In [1]: import numpy as np

In [2]: from numpy import linalg as LA

In [3]: np.set_printoptions(precision=2, suppress=True, linewidth=100, floatmode="fixed")

In [4]: m1 = np.load("dump.npy")

In [5]: m1
Out[5]: 
array([[-2,  2,  0,  0],
       [-3,  3,  0,  0],
       [ 0,  0, -2,  2],
       [ 0,  0, -3,  3]])

In [6]: # splits into 2 blocks

In [7]: round(float(LA.det(2 * m1)), 2), round(LA.det(m1), 2)
Out[7]: (0.0, np.float64(0.0))

In [8]: np.kron(np.eye(2, dtype=int), m1)
Out[8]: 
array([[-2,  2,  0,  0,  0,  0,  0,  0],
       [-3,  3,  0,  0,  0,  0,  0,  0],
       [ 0,  0, -2,  2,  0,  0,  0,  0],
       [ 0,  0, -3,  3,  0,  0,  0,  0],
       [ 0,  0,  0,  0, -2,  2,  0,  0],
       [ 0,  0,  0,  0, -3,  3,  0,  0],
       [ 0,  0,  0,  0,  0,  0, -2,  2],
       [ 0,  0,  0,  0,  0,  0, -3,  3]])

In [9]: np.einsum("ij,ji->", m1, m1)
Out[9]: np.int64(2)

In [10]: round(LA.eigvals(m1).sum().real, 2)
Out[10]: np.float64(2.0)

In [11]: LA.eigvals(m1)
Out[11]: array([0.00, 1.00, 0.00, 1.00])

In [12]: (LA.matrix_power((m1 != 0) + (m1.T != 0) + np.eye(4), 4) > 0).astype(int)
Out[12]: 
array([[1, 1, 0, 0],
       [1, 1, 0, 0],
       [0, 0, 1, 1],
       [0, 0, 1, 1]])

In [13]: (m1 != 0).astype(int)
Out[13]: 
array([[1, 1, 0, 0],
       [1, 1, 0, 0],
       [0, 0, 1, 1],
       [0, 0, 1, 1]])

In [14]: left, sv, Vt = LA.svd(m1)

In [15]: sv.round(2) + 0
Out[15]: array([5.10, 5.10, 0.00, 0.00])

In [16]: np.argmax(sv[:-1] / (sv[1:] + 1e-6)) + 1
Out[16]: np.int64(2)

In [17]: other = left[:, :2] @ np.diag(sv[:2]) @ Vt[:2]

In [18]: np.round(np.abs(m1 - other).max(), 2)
Out[18]: np.float64(0.0)

In [19]: np.round(LA.norm(m1 - other) / LA.norm(m1), 2)
Out[19]: np.float64(0.0)

In [20]: LA.matrix_rank(m1, rtol=0.05)
Out[20]: np.int64(2)

In [21]: np.round(LA.det(m1), 2)
Out[21]: np.float64(0.0)

In [22]: np.round(np.abs(LA.eigvals(m1)).max(), 2)
Out[22]: np.float64(1.0)

In [23]: m1 @ m1
Out[23]: 
array([[-2,  2,  0,  0],
       [-3,  3,  0,  0],
       [ 0,  0, -2,  2],
       [ 0,  0, -3,  3]])

In [24]: np.trace(m1)
Out[24]: np.int64(2)

In [25]: np.allclose(m1, m1.T)
Out[25]: False

In [26]: np.allclose(m1 @ m1.T, m1.T @ m1)
Out[26]: False

In [27]: np.sort(np.abs(LA.eigvals(m1)))
Out[27]: array([0.00, 0.00, 1.00, 1.00])

In [28]: np.round(LA.norm(m1[0] - m1[3]), 2)
Out[28]: np.float64(5.1)

In [29]: round(float(LA.norm(m1, 1)), 2), round(LA.norm(m1, np.inf), 2)
Out[29]: (5.0, np.float64(6.0))

In [30]: LA.norm(m1, axis=0)
Out[30]: array([3.61, 3.61, 3.61, 3.61])

In [31]: X = np.array([[3.0, 6.0, 5.0, 0.0, 0.0],
    ...:     [4.0, 6.0, 7.0, 0.0, 0.0],
    ...:     [3.0, 0.0, 3.0, 0.0, 0.0],
    ...:     [0.0, 0.0, 0.0, 3.0, -1.0],
    ...:     [0.0, 0.0, 0.0, 1.0, 0.0]])

In [32]: # 2 blocks once reordered

In [33]: round(float(LA.det(X)), 2)
Out[33]: 18.0

In [34]: X @ X
Out[34]: 
array([[48.00, 54.00, 72.00,  0.00,  0.00],
       [57.00, 60.00, 83.00,  0.00,  0.00],
       [18.00, 18.00, 24.00,  0.00,  0.00],
       [ 0.00,  0.00,  0.00,  8.00, -3.00],
       [ 0.00,  0.00,  0.00,  3.00, -1.00]])

In [35]: np.sort(np.abs(LA.eigvals(X)))
Out[35]: array([ 0.38,  1.24,  1.24,  2.62, 11.62])

In [36]: np.allclose(X @ X.T, X.T @ X)
Out[36]: False

In [37]: X @ X
Out[37]: 
array([[48.00, 54.00, 72.00,  0.00,  0.00],
       [57.00, 60.00, 83.00,  0.00,  0.00],
       [18.00, 18.00, 24.00,  0.00,  0.00],
       [ 0.00,  0.00,  0.00,  8.00, -3.00],
       [ 0.00,  0.00,  0.00,  3.00, -1.00]])

In [38]: LA.matrix_power(X, 4)
Out[38]: 
array([[ 6678.00,  7128.00,  9666.00,     0.00,     0.00],
       [ 7650.00,  8172.00, 11076.00,     0.00,     0.00],
       [ 2322.00,  2484.00,  3366.00,     0.00,     0.00],
       [    0.00,     0.00,     0.00,    55.00,   -21.00],
       [    0.00,     0.00,     0.00,    21.00,    -8.00]])

In [39]: np.allclose(X, X.T)
Out[39]: False

In [40]: Q, V = LA.qr(X[:, :2])[0], LA.qr(X[:, 2:])[0]

In [41]: sv = LA.svd(Q.T @ V, compute_uv=False)

In [42]: (sv > 0.9).sum()
Out[42]: np.int64(1)

In [43]: np.degrees(np.arccos(sv.clip(0, 1)))
Out[43]: array([ 4.33, 90.00])

In [44]: sv.round(2) + 0
Out[44]: array([1.00, 0.00])

In [45]: M = np.loadtxt("test18.csv", delimiter=",")

In [46]: M
Out[46]: 
array([[ 0.43, -0.18, -0.36,  0.04,  0.01,  0.06, -0.23,  0.14,  0.01],
       [-0.18,  0.68, -0.14, -0.13, -0.14, -0.11,  0.04, -0.04, -0.33],
       [-0.36, -0.14,  0.62, -0.03,  0.24,  0.03, -0.04, -0.15, -0.02],
       [ 0.04, -0.13, -0.03,  0.91, -0.01, -0.09,  0.10, -0.13, -0.18],
       [ 0.01, -0.14,  0.24, -0.01,  0.51, -0.13, -0.10,  0.33, -0.19],
       [ 0.06, -0.11,  0.03, -0.09, -0.13,  0.17, -0.21, -0.21,  0.09],
       [-0.23,  0.04, -0.04,  0.10, -0.10, -0.21,  0.69,  0.18,  0.25],
       [ 0.14, -0.04, -0.15, -0.13,  0.33, -0.21,  0.18,  0.53, -0.03],
       [ 0.01, -0.33, -0.02, -0.18, -0.19,  0.09,  0.25, -0.03,  0.48]])

In [47]: # symmetric, so the eigenvalues are real

In [48]: left, sv, Vt = LA.svd(M)

In [49]: V = Vt[:(sv > 1e-8).sum()]

In [50]: rng = np.random.default_rng(2109)

In [51]: vec = M[3] + -2 * M[8] + rng.integers(2) * np.eye(9)[8]

In [52]: vec
Out[52]: array([ 0.02,  0.54,  0.01,  1.26,  0.36, -0.28, -0.39, -0.06, -1.13])

In [53]: np.allclose(V.T @ V @ vec, vec)
Out[53]: True

In [54]: V.T @ V
Out[54]: 
array([[ 0.43, -0.18, -0.36,  0.04,  0.01,  0.06, -0.23,  0.14,  0.01],
       [-0.18,  0.68, -0.14, -0.13, -0.14, -0.11,  0.04, -0.04, -0.33],
       [-0.36, -0.14,  0.62, -0.03,  0.24,  0.03, -0.04, -0.15, -0.02],
       [ 0.04, -0.13, -0.03,  0.91, -0.01, -0.09,  0.10, -0.13, -0.18],
       [ 0.01, -0.14,  0.24, -0.01,  0.51, -0.13, -0.10,  0.33, -0.19],
       [ 0.06, -0.11,  0.03, -0.09, -0.13,  0.17, -0.21, -0.21,  0.09],
       [-0.23,  0.04, -0.04,  0.10, -0.10, -0.21,  0.69,  0.18,  0.25],
       [ 0.14, -0.04, -0.15, -0.13,  0.33, -0.21,  0.18,  0.53, -0.03],
       [ 0.01, -0.33, -0.02, -0.18, -0.19,  0.09,  0.25, -0.03,  0.48]])
